>>> import numpy as np
>>> import numpy.linalg as la
>>> np.set_printoptions(precision=2, suppress=True, linewidth=100, floatmode="fixed")
>>> def tidy(a):
...     return np.round(a, 2) + 0
... 
>>> data = np.loadtxt("sample14.csv", delimiter=",")
>>> data
array([[ 2.93,  3.21,  2.23,  3.05,  3.24],
       [ 3.42,  3.05,  1.53,  2.82,  3.15],
       [ 2.65,  2.87,  1.70,  2.84,  2.98],
       [ 3.36,  3.03,  1.81,  2.94,  2.92],
       [ 3.10,  2.64,  1.70,  2.85,  2.92],
       [ 3.02,  2.77,  1.73,  2.88,  2.54],
       [ 2.80,  3.26,  2.07,  3.12,  3.27],
       [ 3.04,  3.40,  2.41,  3.27,  3.37],
       [ 3.41,  2.87,  2.16,  2.92,  3.16],
       [ 3.08,  2.60,  1.84,  2.98,  3.15],
       [ 2.57,  3.17,  1.87,  2.73,  2.83],
       [ 2.37,  0.30,  1.85, -0.07, -0.41],
       [ 3.10, -0.24,  0.79, -0.43,  0.41],
       [ 2.99, -0.11,  0.67, -0.39, -0.12],
       [ 2.38, -0.27,  1.15, -0.03, -0.18],
       [ 2.99, -0.13,  1.22, -0.30,  0.22],
       [ 2.75,  0.45,  1.30,  0.08,  0.62],
       [ 3.14,  0.13,  0.89,  0.15, -0.03],
       [ 2.99,  0.01,  0.98, -0.74, -0.37],
       [ 2.94,  0.30,  1.04, -0.15, -0.16],
       [ 2.83, -0.32,  1.11,  0.38, -0.07],
       [ 2.34, -0.26,  1.02,  0.53, -0.13]])
>>> other = data / la.norm(data, axis=1, keepdims=True)
>>> C2 = other @ other.T
>>> tidy(la.norm(other, axis=1))
array([1.00, 1.00, 1.00, 1.00, 1.00, 1.00, 1.00, 1.00, 1.00, 1.00, 1.00, 1.00, 1.00, 1.00, 1.00,
       1.00, 1.00, 1.00, 1.00, 1.00, 1.00, 1.00])
>>> (C2 - 2 * np.eye(22)).round(6).argmax(axis=1)
array([ 7,  3,  6,  5,  9,  3,  0,  0,  4,  4,  6, 14, 15, 18, 20, 12, 15, 19, 13, 17, 21, 20])
>>> def softmax(z):
...     e = np.exp(z - z.max(axis=-1, keepdims=True))
...     return e / e.sum(axis=-1, keepdims=True)
... 
>>> tidy(softmax(10 * data[5]))
array([0.75, 0.06, 0.00, 0.18, 0.01])
>>> tidy(softmax(data).sum(axis=1))
array([1.00, 1.00, 1.00, 1.00, 1.00, 1.00, 1.00, 1.00, 1.00, 1.00, 1.00, 1.00, 1.00, 1.00, 1.00,
       1.00, 1.00, 1.00, 1.00, 1.00, 1.00, 1.00])
>>> scores = data @ data.T / np.sqrt(5)
>>> tidy(softmax(scores)[5] @ data)
array([3.08, 3.15, 2.11, 3.06, 3.20])
>>> other = np.c_[data[:, :1] @ np.array([[0]]), np.array([3, -5, -3, 1, -1, -5, 4, 4, -5, 3, 5, 4, 3, -3, -1, -2, 1, 4, 4, 2, -3, 5])]
>>> other
array([[ 0.00,  3.00],
       [ 0.00, -5.00],
       [ 0.00, -3.00],
       [ 0.00,  1.00],
       [ 0.00, -1.00],
       [ 0.00, -5.00],
       [ 0.00,  4.00],
       [ 0.00,  4.00],
       [ 0.00, -5.00],
       [ 0.00,  3.00],
       [ 0.00,  5.00],
       [ 0.00,  4.00],
       [ 0.00,  3.00],
       [ 0.00, -3.00],
       [ 0.00, -1.00],
       [ 0.00, -2.00],
       [ 0.00,  1.00],
       [ 0.00,  4.00],
       [ 0.00,  4.00],
       [ 0.00,  2.00],
       [ 0.00, -3.00],
       [ 0.00,  5.00]])
>>> la.matrix_rank(other)
np.int64(1)
>>> la.matrix_rank(np.c_[data, other])
np.int64(6)
>>> tidy(la.lstsq(data, other[:, 0])[0])
array([0.00, 0.00, 0.00, 0.00, 0.00])
